>>> import numpy as np
>>> import numpy.linalg as la
>>> np.set_printoptions(precision=1, suppress=True, linewidth=120)
>>> r0 = np.array([3, 1, 0, 4])
>>> F = -3 * np.eye(4) + np.outer(r0, r0)
>>> F
array([[ 6.,  3.,  0., 12.],
       [ 3., -2.,  0.,  4.],
       [ 0.,  0., -3.,  0.],
       [12.,  4.,  0., 13.]])
>>> # 2 groups of indices that never mix
>>> T = np.stack([F, -2 * F, F[::-1]])
>>> T.sum(axis=0)
array([[ 6.,  1.,  0.,  1.],
       [-3.,  2., -3., -4.],
       [ 3., -2.,  3.,  4.],
       [-6., -1.,  0., -1.]])
>>> la.det(T)
array([ -621., -9936.,  -621.])
>>> np.einsum("bij,cij->bc", T, T)
array([[  556., -1112.,   480.],
       [-1112.,  2224.,  -960.],
       [  480.,  -960.,   556.]])
>>> la.norm(T, axis=(1, 2))
array([23.6, 47.2, 23.6])
>>> la.matrix_rank(T.reshape(3, -1))
np.int64(2)
>>> evals, V = la.eigh(F)
>>> x = np.array([2, 2, 1, 1])
>>> V * np.abs(evals) @ V.T
array([[ 9.9,  2.3,  0. ,  9.2],
       [ 2.3,  3.8,  0. ,  3.1],
       [ 0. ,  0. ,  3. ,  0. ],
       [ 9.2,  3.1,  0. , 15.3]])
>>> x @ F @ x / (x @ x), np.round(evals[0], 1), np.round(evals[-1], 1)
(np.float64(11.4), np.float64(-3.0), np.float64(23.0))
>>> V * np.maximum(evals, 0) @ V.T
array([[ 8. ,  2.7,  0. , 10.6],
       [ 2.7,  0.9,  0. ,  3.5],
       [ 0. ,  0. ,  0. ,  0. ],
       [10.6,  3.5,  0. , 14.2]])
>>> feats = np.loadtxt("arr.csv", delimiter=",")
>>> feats.round(1) + 0
array([[ 0.2, -0.3, -0.1,  0. ,  0. ,  0. , -0.2],
       [-0.3,  0.6,  0.3, -0.2,  0. , -0.1,  0.2],
       [-0.1,  0.3,  0.3, -0.2,  0. , -0.1, -0.2],
       [ 0. , -0.2, -0.2,  0.2, -0.1,  0.1,  0.3],
       [ 0. ,  0. ,  0. , -0.1,  0. ,  0. , -0.1],
       [ 0. , -0.1, -0.1,  0.1,  0. ,  0.1,  0.2],
       [-0.2,  0.2, -0.2,  0.3, -0.1,  0.2,  0.7]])
>>> round(la.det(feats), 1)
np.float64(-0.0)
>>> np.round(np.sort(np.abs(la.eigvals(feats))), 1) + 0
array([0., 0., 0., 0., 0., 1., 1.])
>>> la.determinant(feats)
Traceback (most recent call last):
  File "<python-input-22>", line 1, in <module>
    la.determinant(feats)
    ^^^^^^^^^^^^^^
AttributeError: module 'numpy.linalg' has no attribute 'determinant'
>>> np.round(np.abs(la.eigvals(feats)).max(), 1)
np.float64(1.0)
>>> np.allclose(feats, feats.T)
True
>>> np.round(la.matrix_power(feats, 4), 1) + 0
array([[ 0.2, -0.3, -0.1,  0. ,  0. ,  0. , -0.2],
       [-0.3,  0.6,  0.3, -0.2,  0. , -0.1,  0.2],
       [-0.1,  0.3,  0.3, -0.2,  0. , -0.1, -0.2],
       [ 0. , -0.2, -0.2,  0.2, -0.1,  0.1,  0.3],
       [ 0. ,  0. ,  0. , -0.1,  0. ,  0. , -0.1],
       [ 0. , -0.1, -0.1,  0.1,  0. ,  0.1,  0.2],
       [-0.2,  0.2, -0.2,  0.3, -0.1,  0.2,  0.7]])
>>> x = np.array([2, 4, 3, 3, -4, -4, 2])
>>> np.round(feats @ np.eye(7)[4], 1) + 0
array([ 0. ,  0. ,  0. , -0.1,  0. ,  0. , -0.1])
>>> feats @ x
array([-1.6,  3.2,  1.2, -0.4, -0.3, -0.2,  1.7])
>>> la.norm(feats @ x) <= la.norm(feats, 2) * la.norm(x) + 1e-9
np.True_
>>> (feats @ x).argmax()
np.int64(1)
>>> np.einsum("ij,j->i", feats, x)
array([-1.6,  3.2,  1.2, -0.4, -0.3, -0.2,  1.7])
>>> np.sign((feats @ x).round(6))
array([-1.,  1.,  1., -1., -1., -1.,  1.])
>>> th = np.radians(60)
>>> R = np.eye(4)
>>> R[2, 2] = R[0, 0] = np.cos(th)
>>> R[2, 0], R[0, 2] = -np.sin(th), np.sin(th)
>>> R
array([[ 0.5,  0. ,  0.9,  0. ],
       [ 0. ,  1. ,  0. ,  0. ],
       [-0.9,  0. ,  0.5,  0. ],
       [ 0. ,  0. ,  0. ,  1. ]])
>>> out = F @ R.T
>>> round(float(la.det(R)), 1), np.trace(R)
(1.0, np.float64(3.0))
>>> np.abs(out - F).max(axis=0)
array([ 6. ,  0. , 10.4,  0. ])
>>> np.allclose(F @ F.T, out @ out.T)
True
>>> la.svd(F, compute_uv=False), la.svd(out, compute_uv=False)
(array([23.,  3.,  3.,  3.]), array([23.,  3.,  3.,  3.]))
>>> mat = np.load("block11.npy")
>>> mat
array([[6., 0., 0., 5., 5., 5., 0., 0.],
       [0., 6., 5., 0., 0., 0., 5., 5.],
       [0., 5., 6., 0., 0., 0., 5., 5.],
       [5., 0., 0., 6., 5., 5., 0., 0.],
       [5., 0., 0., 5., 6., 5., 0., 0.],
       [5., 0., 0., 5., 5., 6., 0., 0.],
       [0., 5., 5., 0., 0., 0., 6., 5.],
       [0., 5., 5., 0., 0., 0., 5., 6.]])
>>> x = np.array([0, 3, -2, -3, 3, 3, -3])
>>> np.round((x - feats @ x) @ (feats @ x), 1)
np.float64(-0.0)
>>> np.trace(feats)
np.float64(2.0)
>>> np.round(np.eye(7) - feats, 1) + 0
array([[ 0.8,  0.3,  0.1,  0. ,  0. ,  0. ,  0.2],
       [ 0.3,  0.4, -0.3,  0.2,  0. ,  0.1, -0.2],
       [ 0.1, -0.3,  0.7,  0.2,  0. ,  0.1,  0.2],
       [ 0. ,  0.2,  0.2,  0.8,  0.1, -0.1, -0.3],
       [ 0. ,  0. ,  0. ,  0.1,  1. ,  0. ,  0.1],
       [ 0. ,  0.1,  0.1, -0.1,  0. ,  0.9, -0.2],
       [ 0.2, -0.2,  0.2, -0.3,  0.1, -0.2,  0.3]])
>>> feats @ feats @ x
array([ 0.1,  1. ,  1.4, -1.3,  0.4, -0.7, -1.9])
>>> W0 = np.array([[0.5, -0.7, -0.4, 1.4, -0.4, -0.2, 0.4],
...     [0.4, 1.2, 0.9, 0.1, 1.3, -1.4, 1.6]])
>>> W0
array([[ 0.5, -0.7, -0.4,  1.4, -0.4, -0.2,  0.4],
       [ 0.4,  1.2,  0.9,  0.1,  1.3, -1.4,  1.6]])
>>> out = W0 / np.sqrt((W0 ** 2).mean(axis=1, keepdims=True))
>>> W0 - W0.mean(axis=1, keepdims=True)
array([[ 0.4, -0.8, -0.5,  1.3, -0.5, -0.3,  0.3],
       [-0.2,  0.6,  0.3, -0.5,  0.7, -2. ,  1. ]])
>>> out[0]
array([ 0.7, -1. , -0.6,  2.1, -0.6, -0.3,  0.6])
>>> la.matrix_rank(out) == la.matrix_rank(W0)
np.True_
>>> x = np.array([-2, 0, 2, 2, -2, 0, -1])
>>> W0 @ np.eye(7)[4]
array([-0.4,  1.3])
>>> x @ W0
Traceback (most recent call last):
  File "<python-input-58>", line 1, in <module>
    x @ W0
    ~~^~~~
ValueError: matmul: Input operand 1 has a mismatch in its core dimension 0, with gufunc signature (n?,k),(k,m?)->(n?,m?) (size 2 is different from 7)
>>> (W0 @ x).argmax()
np.int64(0)
>>> np.sign((W0 @ x).round(6))
array([ 1., -1.])
>>> W0 @ x
array([ 1.4, -3. ])
>>> la.norm(W0 @ x) <= la.norm(W0, 2) * la.norm(x) + 1e-9
np.True_
>>> la.norm(W0, axis=0)
array([0.6, 1.4, 1. , 1.4, 1.4, 1.4, 1.6])
>>> round(la.norm(W0) ** 2 / la.norm(W0, 2) ** 2, 1)
np.float64(1.4)
>>> la.norm(W0, axis=1).argmax()
np.int64(1)
>>> round(float(la.norm(W0, 1)), 1), np.round(la.norm(W0, np.inf), 1)
(2.0, np.float64(6.9))
>>> round(float(la.norm(W0, 2)), 1)
2.9
>>> round(W0[0] @ W0[1], 1)
np.float64(-0.5)
>>> r0, r1 = W0[1], W0[0]
>>> round(r0 @ r1, 1)
np.float64(-0.5)
>>> np.round(r0 @ r0, 1)
np.float64(8.6)
>>> pr = (r0 @ r1) / (r0 @ r0) * r0
>>> la.matrix_rank(np.outer(r0, r1))
np.int64(1)
>>> r1 - pr
array([ 0.5, -0.6, -0.4,  1.4, -0.3, -0.3,  0.5])
>>> np.round(np.outer(r0, r1), 1) + 0
array([[ 0.2, -0.3, -0.2,  0.6, -0.2, -0.1,  0.2],
       [ 0.6, -0.8, -0.5,  1.7, -0.5, -0.2,  0.5],
       [ 0.4, -0.6, -0.4,  1.3, -0.4, -0.2,  0.4],
       [ 0. , -0.1,  0. ,  0.1,  0. ,  0. ,  0. ],
       [ 0.6, -0.9, -0.5,  1.8, -0.5, -0.3,  0.5],
       [-0.7,  1. ,  0.6, -2. ,  0.6,  0.3, -0.6],
       [ 0.8, -1.1, -0.6,  2.2, -0.6, -0.3,  0.6]])
>>> round(float(la.norm(r0 + r1) ** 2 + la.norm(r0 - r1) ** 2), 1)
23.7
>>> pr.round(1) + 0
array([ 0. , -0.1,  0. ,  0. , -0.1,  0.1, -0.1])
>>> T = np.stack([W0, 4 * W0, W0[::-1]])
>>> (T @ W0.T).shape
(3, 2, 2)
>>> la.matrix_rank(T)
array([2, 2, 2])
>>> la.matrix_rank(T.reshape(3, -1))
np.int64(2)
>>> m1 = np.loadtxt("x.csv", delimiter=",")
>>> m1
array([[ 1. ,  0. ,  0. ,  0. ,  0. ,  0. ],
       [ 0. ,  1. ,  0. ,  0. ,  0. ,  0. ],
       [ 0. ,  0. ,  1. ,  0. ,  0. ,  0. ],
       [ 0. ,  0. ,  0. ,  0.7,  0.7,  0. ],
       [ 0. ,  0. ,  0. , -0.7,  0.7,  0. ],
       [ 0. ,  0. ,  0. ,  0. ,  0. ,  1. ]])
>>> round(la.det(m1), 1)
np.float64(1.0)
>>> np.sort(la.eigvals(m1).real)
array([0.7, 0.7, 1. , 1. , 1. , 1. ])
